In [1]: import numpy as np

In [2]: np.set_printoptions(precision=3, suppress=True, linewidth=160, sign=" ")

In [3]: feats = np.loadtxt("arr.csv", delimiter=",")

In [4]: feats
Out[4]: 
array([[-0.175, -1.655,  0.99 ,  0.952, -1.185, -0.568],
       [-0.997,  0.623, -1.645,  1.157, -1.   ,  0.401],
       [-1.006,  0.446,  0.178,  1.285,  1.384, -1.406],
       [ 1.739,  0.389, -0.095,  1.11 , -0.479, -1.604]])

In [5]: rng = np.random.default_rng(114939)

In [6]: M2 = feats + rng.integers(-2, 3, (4, 1)) @ rng.integers(-2, 3, (1, 6))

In [7]: M2
Out[7]: 
array([[-0.175, -1.655,  0.99 ,  0.952, -1.185, -0.568],
       [-0.997,  0.623, -1.645,  1.157, -1.   ,  0.401],
       [ 0.994, -0.554,  2.178,  0.285,  2.384, -3.406],
       [-0.261,  1.389, -2.095,  2.11 , -1.479,  0.396]])

In [8]: np.abs(M2 - feats).sum(axis=1)
Out[8]: array([ 0.,  0.,  9.,  9.])

In [9]: np.round(np.linalg.svd(M2 - feats, compute_uv=False), 3) + 0
Out[9]: array([ 5.477,  0.   ,  0.   ,  0.   ])

In [10]: np.linalg.matrix_rank(M2 - feats, tol=1e-8)
Out[10]: np.int64(1)

In [11]: X = np.loadtxt("a.csv", delimiter=",")

In [12]: X
Out[12]: 
array([[ -4.409,  -1.152,   6.669],
       [  1.267,  -6.635,  10.856],
       [  7.163,   3.866,  -0.599],
       [  7.894,   6.452,  -1.677],
       [ -0.603,  -9.685,  10.487],
       [ -4.935,   0.8  ,   5.084],
       [  6.476,   5.808,  -0.315],
       [  7.509,   8.166,   0.279],
       [ -0.904,  -8.799,  11.156],
       [ -3.652,   0.013,   5.281],
       [  7.829,   7.988,  -1.207],
       [ -4.871,  -1.121,   5.449],
       [  6.35 ,   6.105,   0.424],
       [  8.28 ,   6.632,  -0.861],
       [ -1.234,  -7.841,   9.578],
       [  2.352,  -9.112,  10.135],
       [  0.427, -10.173,  10.006],
       [  7.062,   5.217,  -2.381],
       [  6.802,   5.242,   1.318],
       [  6.858,   7.543,  -1.389],
       [  5.503,   5.103,  -1.312],
       [ -0.018, -10.027,  10.051],
       [  7.801,   5.818,  -1.511],
       [  0.286,  -8.111,  13.693],
       [  6.581,   6.014,  -0.164],
       [ -3.259,   1.181,   7.078],
       [  6.931,   4.693,  -0.039],
       [ -5.822,   1.167,   5.236],
       [ -3.892,  -0.813,   6.146],
       [  0.795,  -8.775,  10.533],
       [ -4.606,   0.065,   6.337],
       [  6.645,   5.508,   0.408],
       [ -6.426,   0.584,   5.865],
       [ -2.436,   2.298,   4.175],
       [  7.443,   6.374,  -0.439],
       [ -3.841,   0.654,   4.922],
       [ -5.958,   0.209,   5.69 ],
       [ -4.96 ,  -0.854,   4.89 ],
       [ -3.176,  -0.546,   5.112]])

In [13]: vec = np.array([-4, 4, 0])

In [14]: X @ np.eye(3)[2]
Out[14]: 
array([ 6.669, 10.856, -0.599, -1.677, 10.487,  5.084, -0.315,  0.279, 11.156,  5.281, -1.207,  5.449,  0.424, -0.861,  9.578, 10.135, 10.006, -2.381,  1.318,
       -1.389, -1.312, 10.051, -1.511, 13.693, -0.164,  7.078, -0.039,  5.236,  6.146, 10.533,  6.337,  0.408,  5.865,  4.175, -0.439,  4.922,  5.69 ,  4.89 ,
        5.112])

In [15]: (X @ vec).argmax()
Out[15]: np.int64(32)

In [16]: np.sign((X @ vec).round(6))
Out[16]: 
array([ 1., -1., -1., -1., -1.,  1., -1.,  1., -1.,  1.,  1.,  1., -1., -1., -1., -1., -1., -1., -1.,  1., -1., -1., -1., -1., -1.,  1., -1.,  1.,  1., -1.,
        1., -1.,  1.,  1., -1.,  1.,  1.,  1.,  1.])

In [17]: np.linalg.norm(X @ vec) <= np.linalg.norm(X, 2) * np.linalg.norm(vec) + 1e-9
Out[17]: np.True_

In [18]: proj = X @ np.linalg.solve(X.T @ X, X.T)

In [19]: np.linalg.matrix_rank(np.eye(39) - proj)
Out[19]: np.int64(36)

In [20]: round(np.trace(proj), 3)
Out[20]: np.float64(3.0)

In [21]: Xc = X - X.mean(axis=1)
---------------------------------------------------------------------------
ValueError                                Traceback (most recent call last)
Cell In[21], line 1
----> 1 Xc = X - X.mean(axis=1)

ValueError: operands could not be broadcast together with shapes (39,3) (39,) 

In [22]: Xc = X - X.mean(axis=0)

In [23]: U, s, vt = np.linalg.svd(Xc, full_matrices=False)

In [24]: round((s ** 2).sum() ** 2 / (s ** 4).sum(), 3)
Out[24]: np.float64(1.443)

In [25]: s ** 2 / (s ** 2).sum()
Out[25]: array([ 0.814,  0.175,  0.011])

In [26]: np.round(Xc.mean(axis=0), 3) + 0
Out[26]: array([ 0.,  0.,  0.])
